% python3 -q
>>> import numpy as np
>>> np.set_printoptions(precision=4, suppress=True, linewidth=160)
>>> m1 = np.loadtxt("data.csv", delimiter=",")
>>> m1
array([[ 4.0003, -6.0073,  3.0022, -8.9811, -5.9789,  9.012 ,  2.0022],
       [ 3.9999, -5.9933,  3.0139, -9.0172, -5.958 ,  8.9965,  2.0183],
       [ 3.9748, -5.9844,  3.0002, -8.9845, -6.0002,  9.0126,  2.0086],
       [ 3.984 , -5.998 ,  2.9925, -8.9902, -5.9803,  8.9764,  1.9758],
       [ 4.0238, -6.0211,  3.0303, -8.9918, -6.0122,  8.9878,  2.0265],
       [ 0.9873,  1.0014, -1.0088,  2.9986, -7.0097, -2.0012, -4.0284],
       [ 0.9927,  0.9977, -1.0339,  3.0067, -6.9862, -2.0165, -4.0002],
       [ 0.986 ,  0.995 , -0.9575,  3.0031, -7.0135, -1.9986, -3.9897],
       [ 0.9663,  0.9721, -0.9783,  2.9836, -6.9964, -1.9646, -4.009 ],
       [ 0.9992,  0.9985, -1.0126,  3.0166, -6.9889, -1.9949, -4.0122],
       [ 2.    ,  3.0107, -7.9793,  2.9939, -6.9763,  5.9894, -0.0096],
       [ 1.9811,  2.984 , -7.9879,  2.9757, -7.0127,  5.9819, -0.0111],
       [ 1.9668,  2.9787, -8.029 ,  3.0267, -6.9919,  6.0378,  0.0283],
       [ 2.001 ,  3.0221, -7.9755,  2.9867, -7.0017,  6.0022,  0.0216],
       [ 1.9839,  2.9737, -7.981 ,  2.9788, -7.0073,  6.0007, -0.0106]])
>>> d = np.linalg.norm(m1[:, None] - m1[None], axis=-1)
>>> np.unravel_index(d.round(6).argmax(), d.shape)
(np.int64(1), np.int64(6))
>>> (d + 1e9 * np.eye(15)).round(6).argmin(axis=1)
array([ 2,  0,  0,  0,  0,  9,  9,  8,  7,  6, 13, 14, 14, 10, 11])
>>> mat = np.load("out3.npy")
>>> mat
array([[ 0.,  0.,  0.,  0.,  0.,  0.,  1.],
       [ 0.,  0.,  0.,  0.,  0.,  0., -3.],
       [ 0.,  0.,  0.,  0.,  0.,  0., -2.],
       [ 0.,  0.,  0.,  0.,  0.,  0., -1.],
       [ 0.,  0.,  0.,  0.,  0.,  0., -1.],
       [ 0.,  0.,  0.,  0.,  0.,  0.,  0.],
       [ 1., -3., -2., -1., -1.,  0.,  0.]])
>>> rng = np.random.default_rng(254461)
>>> lab = rng.permutation(7)
>>> lab
array([2, 3, 1, 6, 0, 4, 5])
>>> B = mat[lab][:, lab]
>>> np.diag(B)
array([0., 0., 0., 0., 0., 0., 0.])
>>> np.round(np.linalg.det(B), 4), np.round(np.linalg.det(mat[lab]), 4)
(np.float64(0.0), np.float64(0.0))
>>> np.allclose(B, mat)
False
